$ python3 -q
>>> import numpy as np
>>> np.set_printoptions(suppress=True, linewidth=120)
>>> rnd = lambda a: np.round(a, 2) + 0
>>> rng = np.random.default_rng(864898)
>>> mat = np.triu(rng.random((5, 5)) < 0.5, 1).astype(int)
>>> mat = mat + mat.T
>>> mat
array([[0, 0, 1, 1, 0],
       [0, 0, 1, 1, 0],
       [1, 1, 0, 0, 1],
       [1, 1, 0, 0, 1],
       [0, 0, 1, 1, 0]])
>>> [round(float(np.linalg.det(mat[:i, :i])), 2) + 0 for i in range(1, 6)]
[0.0, 0.0, 0.0, 0.0, 0.0]
>>> rnd(np.linalg.eigvalsh(mat).min())
np.float64(-2.45)
>>> out = mat + rng.integers(-2, 3, (5, 2)) @ rng.integers(-2, 3, (2, 5))
>>> out
array([[-3, -4,  1, -2,  3],
       [ 0, -1,  1,  4, -3],
       [ 2,  4,  0, -4,  5],
       [-3, -5,  0, -2,  3],
       [-4, -6,  1, -1,  2]])
>>> rnd(np.linalg.svd(out - mat, compute_uv=False))
array([12.69,  7.94,  0.  ,  0.  ,  0.  ])
>>> out - mat
array([[-3, -4,  0, -3,  3],
       [ 0, -1,  0,  3, -3],
       [ 1,  3,  0, -4,  4],
       [-4, -6,  0, -2,  2],
       [-4, -6,  0, -2,  2]])
>>> J = np.load("dump.npy")
>>> J
array([[-3.,  1.,  0.,  0.,  0.,  0.],
       [ 0., -3.,  1.,  0.,  0.,  0.],
       [ 0.,  0., -3.,  1.,  0.,  0.],
       [ 0.,  0.,  0., -3.,  1.,  0.],
       [ 0.,  0.,  0.,  0., -3.,  1.],
       [ 0.,  0.,  0.,  0.,  0., -3.]])
>>> rnd(np.sort(np.linalg.eigvals(J)))
array([-3., -3., -3., -3., -3., -3.])
>>> np.prod(np.diag(J)), rnd(np.linalg.det(J))
(np.float64(729.0), np.float64(729.0))
>>> out = J / np.sqrt((J ** 2).mean(axis=1, keepdims=True))
>>> np.linalg.matrix_rank(J - J.mean(axis=1, keepdims=True))
np.int64(5)
>>> rnd(out[0])
array([-2.32,  0.77,  0.  ,  0.  ,  0.  ,  0.  ])
>>> rnd(np.linalg.norm(out, axis=1))
array([2.45, 2.45, 2.45, 2.45, 2.45, 2.45])
>>> x = np.array([2, 3, 0, 7, 7, 6])
>>> a = np.maximum(J @ x, 0)
>>> np.flatnonzero(a > 1e-9)
array([2])
>>> rnd(np.tanh(J @ x))
array([-1., -1.,  1., -1., -1., -1.])
>>> u = np.array([1, 0])
>>> np.cross(J[2, :3], J[0, :3])
array([3., 9., 0.])
>>> np.array([np.convolve(row, u, "same") for row in J])
array([[-3.,  1.,  0.,  0.,  0.,  0.],
       [ 0., -3.,  1.,  0.,  0.,  0.],
       [ 0.,  0., -3.,  1.,  0.,  0.],
       [ 0.,  0.,  0., -3.,  1.,  0.],
       [ 0.,  0.,  0.,  0., -3.,  1.],
       [ 0.,  0.,  0.,  0.,  0., -3.]])
>>> np.convolve(J[2], u)
array([ 0.,  0., -3.,  1.,  0.,  0.,  0.])
>>> np.correlate(J[2], J[0], "full")
array([ 0.,  0.,  0.,  0.,  0.,  0., -3., 10., -3.,  0.,  0.])
